$ ipython --no-banner

In [1]: import numpy as np

In [2]: np.set_printoptions(precision=1, suppress=True, linewidth=120, floatmode="fixed")

In [3]: K = np.load("layer14.npy")

In [4]: K
Out[4]: 
array([[ 8.0,  6.0,  3.0,  0.0, -3.0,  3.0],
       [ 6.0,  3.0,  2.0,  0.0, -2.0,  2.0],
       [ 3.0,  2.0,  0.0,  0.0, -1.0,  1.0],
       [ 0.0,  0.0,  0.0, -1.0,  0.0,  0.0],
       [-3.0, -2.0, -1.0,  0.0,  0.0, -1.0],
       [ 3.0,  2.0,  1.0,  0.0, -1.0,  0.0]])

In [5]: w, vecs = np.linalg.eigvalsh(K)
---------------------------------------------------------------------------
ValueError                                Traceback (most recent call last)
Cell In[5], line 1
----> 1 w, vecs = np.linalg.eigvalsh(K)

ValueError: too many values to unpack (expected 2)

In [6]: w, vecs = np.linalg.eigh(K)

In [7]: w.sum(), np.trace(K)
Out[7]: (np.float64(10.0), np.float64(10.0))

In [8]: np.linalg.eigvalsh(K @ K)
Out[8]: array([  1.0,   1.0,   1.0,   1.0,   1.0, 225.0])

In [9]: np.abs(vecs[:, -1]).round(6).argmax()
Out[9]: np.int64(0)

In [10]: np.linalg.svd(K, compute_uv=False)
Out[10]: array([15.0,  1.0,  1.0,  1.0,  1.0,  1.0])

In [11]: w
Out[11]: array([-1.0, -1.0, -1.0, -1.0, -1.0, 15.0])

In [12]: np.linalg.eigvalsh(K + 3 * np.eye(6))
Out[12]: array([ 2.0,  2.0,  2.0,  2.0,  2.0, 18.0])

In [13]: (K != 0).astype(int)
Out[13]: 
array([[1, 1, 1, 0, 1, 1],
       [1, 1, 1, 0, 1, 1],
       [1, 1, 0, 0, 1, 1],
       [0, 0, 0, 1, 0, 0],
       [1, 1, 1, 0, 0, 1],
       [1, 1, 1, 0, 1, 0]])

In [14]: np.sort(np.linalg.eigvals(K).real)
Out[14]: array([-1.0, -1.0, -1.0, -1.0, -1.0, 15.0])

In [15]: W0 = np.load("mat.npy")

In [16]: W0
Out[16]: 
array([[ 0, -1,  0,  1,  1, -2,  0],
       [-2, -2, -2,  2,  0, -2, -2],
       [ 0, -1,  0,  1,  1, -2, -2],
       [-1, -1,  1,  3,  1, -2,  0],
       [ 1, -3,  0,  3,  0, -4, -1],
       [ 3, -2,  1,  2,  0, -4, -1],
       [ 5, -3, -1,  0,  1, -2,  1],
       [ 6, -3,  1, -2,  0, -2,  2],
       [ 8, -4,  0, -3, -2, -2,  1],
       [ 9, -6,  0, -2, -4,  0,  3],
       [ 7, -7, -1, -1, -6, -1,  3],
       [ 7, -7, -2, -3, -4,  1,  2],
       [ 5, -8,  0, -2, -3,  1,  1],
       [ 7, -9, -1, -1, -4,  3, -1],
       [ 7, -8, -1, -1, -4,  1,  0],
       [ 9, -8, -2,  1, -6,  1, -1],
       [ 7, -7,  0,  1, -4, -1,  0],
       [ 5, -6,  0,  3, -5,  0, -2],
       [ 5, -6, -1,  4, -3,  1, -2],
       [ 4, -6,  0,  4, -5, -1, -2],
       [ 2, -5,  1,  2, -3,  0,  0],
       [ 3, -5,  1,  2, -1, -2, -2],
       [ 4, -6, -1,  3,  1, -2, -4],
       [ 5, -8,  1,  3,  0, -1, -3],
       [ 3, -7,  3,  1, -2,  0, -5],
       [ 1, -6,  1,  0, -1, -1, -7],
       [-1, -6,  2,  0,  1,  1, -5],
       [-3, -4,  2, -1,  3,  3, -7],
       [-2, -6,  3, -3,  5,  2, -6],
       [ 0, -4,  1, -4,  5,  4, -4],
       [-2, -2,  2, -4,  5,  3, -2],
       [-3,  0,  3, -5,  5,  4, -4],
       [-5,  1,  3, -5,  4,  4, -6],
       [-4,  3,  2, -3,  5,  6, -8],
       [-3,  2,  2, -5,  5,  5, -7],
       [-1,  3,  0, -7,  7,  4, -6],
       [-3,  1,  0, -8,  6,  5, -8]])

In [17]: r0 = np.array([3, 0, 5])

In [18]: np.cross(W0[12, :3], W0[6, :3])
Out[18]: array([ 8,  5, 25])

In [19]: d = np.linalg.norm(W0[:, None] - W0[None], axis=-1)

In [20]: d[36].round(6).argsort(kind="stable")[:4]
Out[20]: array([36, 35, 34, 32])

In [21]: np.linalg.matrix_rank(d ** 2)
Out[21]: np.int64(9)

In [22]: A2 = W0 / np.linalg.norm(W0, axis=1)
---------------------------------------------------------------------------
ValueError                                Traceback (most recent call last)
Cell In[22], line 1
----> 1 A2 = W0 / np.linalg.norm(W0, axis=1)

ValueError: operands could not be broadcast together with shapes (37,7) (37,) 

In [23]: A2 = W0 / np.linalg.norm(W0, axis=1, keepdims=True)

In [24]: cov = A2 @ A2.T

In [25]: np.argwhere(np.triu(np.abs(cov) > 0.95, 1))
Out[25]: 
array([[ 7,  8],
       [ 9, 10],
       [ 9, 11],
       [10, 11],
       [11, 12],
       [11, 14],
       [12, 13],
       [12, 14],
       [13, 14],
       [13, 15],
       [14, 15],
       [14, 16],
       [15, 16],
       [17, 18],
       [17, 19],
       [21, 23],
       [31, 32],
       [31, 34],
       [32, 34],
       [33, 34],
       [34, 36],
       [35, 36]])

In [26]: (cov - 2 * np.eye(37)).round(6).argmax(axis=1)
Out[26]: 
array([ 4,  2,  4,  0,  5,  4,  7,  8,  7, 10,  9, 14, 14, 14, 13, 14, 15, 19, 17, 17, 19, 23, 23, 21, 25, 24, 25, 28,
       27, 30, 31, 32, 34, 34, 33, 36, 34])

In [27]: cov[33].round(1) + 0
Out[27]: 
array([-0.4, -0.1,  0.1, -0.2, -0.5, -0.5, -0.6, -0.5, -0.5, -0.6, -0.7, -0.5, -0.4, -0.3, -0.4, -0.5, -0.6, -0.4,
       -0.4, -0.5, -0.5, -0.4, -0.2, -0.2,  0.0,  0.2,  0.4,  0.8,  0.6,  0.7,  0.7,  0.9,  0.9,  1.0,  1.0,  0.9,
        0.9])

In [28]: def softmax(z):
    ...:     e = np.exp(z - z.max(axis=-1, keepdims=True))
    ...:     return e / e.sum(axis=-1, keepdims=True)
    ...: 

In [29]: np.round(softmax(K[4]), 1) + 0
Out[29]: array([0.0, 0.0, 0.1, 0.3, 0.3, 0.1])

In [30]: np.round(softmax(K[4] + 5), 1) + 0
Out[30]: array([0.0, 0.0, 0.1, 0.3, 0.3, 0.1])

In [31]: scores = K @ K.T / np.sqrt(6)

In [32]: np.round(softmax(scores), 1) + 0
Out[32]: 
array([[1.0, 0.0, 0.0, 0.0, 0.0, 0.0],
       [1.0, 0.0, 0.0, 0.0, 0.0, 0.0],
       [1.0, 0.0, 0.0, 0.0, 0.0, 0.0],
       [0.2, 0.2, 0.2, 0.2, 0.2, 0.2],
       [0.0, 0.0, 0.0, 0.0, 1.0, 0.0],
       [1.0, 0.0, 0.0, 0.0, 0.0, 0.0]])

In [33]: np.round(softmax(scores)[4] @ K, 1) + 0
Out[33]: array([-3.0, -2.0, -1.0,  0.0,  0.0, -1.0])

In [34]: basis = np.array([[-0.9, 0.3, 0.5], [0.2, 0.0, 0.0]])

In [35]: rng = np.random.default_rng(75)

In [36]: F = np.array([[2, 2],
    ...:     [0, 2],
    ...:     [-1, -2],
    ...:     [-1, 2],
    ...:     [-1, 1],
    ...:     [2, -1],
    ...:     [0, 2],
    ...:     [1, 1],
    ...:     [-2, 1],
    ...:     [0, 2],
    ...:     [-2, -1],
    ...:     [2, 2],
    ...:     [-1, 2],
    ...:     [-1, -2],
    ...:     [-2, 1],
    ...:     [-2, -2],
    ...:     [-1, 2],
    ...:     [2, 2],
    ...:     [1, 1],
    ...:     [1, 0],
    ...:     [1, 2],
    ...:     [2, 2],
    ...:     [-1, 1],
    ...:     [-1, 2],
    ...:     [1, -2]]) @ basis + 0.1 * rng.normal(size=(25, 3))

In [37]: F.round(1) + 0
Out[37]: 
array([[-1.5,  0.6,  1.0],
       [ 0.4,  0.1,  0.0],
       [ 0.5, -0.2, -0.3],
       [ 1.3, -0.4, -0.6],
       [ 1.1, -0.3, -0.3],
       [-2.1,  0.5,  0.9],
       [ 0.4,  0.0, -0.1],
       [-0.8,  0.4,  0.6],
       [ 2.1, -0.5, -0.9],
       [ 0.3,  0.0, -0.1],
       [ 1.7, -0.7, -1.1],
       [-1.4,  0.6,  1.0],
       [ 1.2, -0.4, -0.6],
       [ 0.5, -0.2, -0.5],
       [ 2.0, -0.8, -1.0],
       [ 1.4, -0.8, -0.9],
       [ 1.3, -0.1, -0.4],
       [-1.4,  0.4,  0.9],
       [-0.6,  0.5,  0.5],
       [-1.0,  0.4,  0.5],
       [-0.6,  0.4,  0.4],
       [-1.4,  0.5,  1.1],
       [ 1.1, -0.3, -0.5],
       [ 1.4, -0.4, -0.4],
       [-1.4,  0.4,  0.4]])

In [38]: w1 = np.array([[4, 0], [2, -1], [-1, 2]])

In [39]: c = np.array([-2, 0])

In [40]: hid = np.maximum(F @ w1 + c, 0)

In [41]: (hid > 0).astype(int)
Out[41]: 
array([[0, 1],
       [0, 0],
       [1, 0],
       [1, 0],
       [1, 0],
       [0, 1],
       [0, 0],
       [0, 1],
       [1, 0],
       [0, 0],
       [1, 0],
       [0, 1],
       [1, 0],
       [1, 0],
       [1, 0],
       [1, 0],
       [1, 0],
       [0, 1],
       [0, 1],
       [0, 1],
       [0, 1],
       [0, 1],
       [1, 0],
       [1, 0],
       [0, 1]])

In [42]: np.linalg.matrix_rank(hid)
Out[42]: np.int64(2)

In [43]: basis = np.array([[1, 2], [2, 2]])

In [44]: w1 @ basis
Out[44]: 
array([[4, 8],
       [0, 2],
       [3, 2]])

In [45]: (hid @ basis).round(6).argmax(axis=1)
Out[45]: array([0, 0, 1, 1, 1, 0, 0, 0, 1, 0, 1, 0, 1, 1, 1, 1, 1, 0, 0, 0, 0, 0, 1, 1, 0])
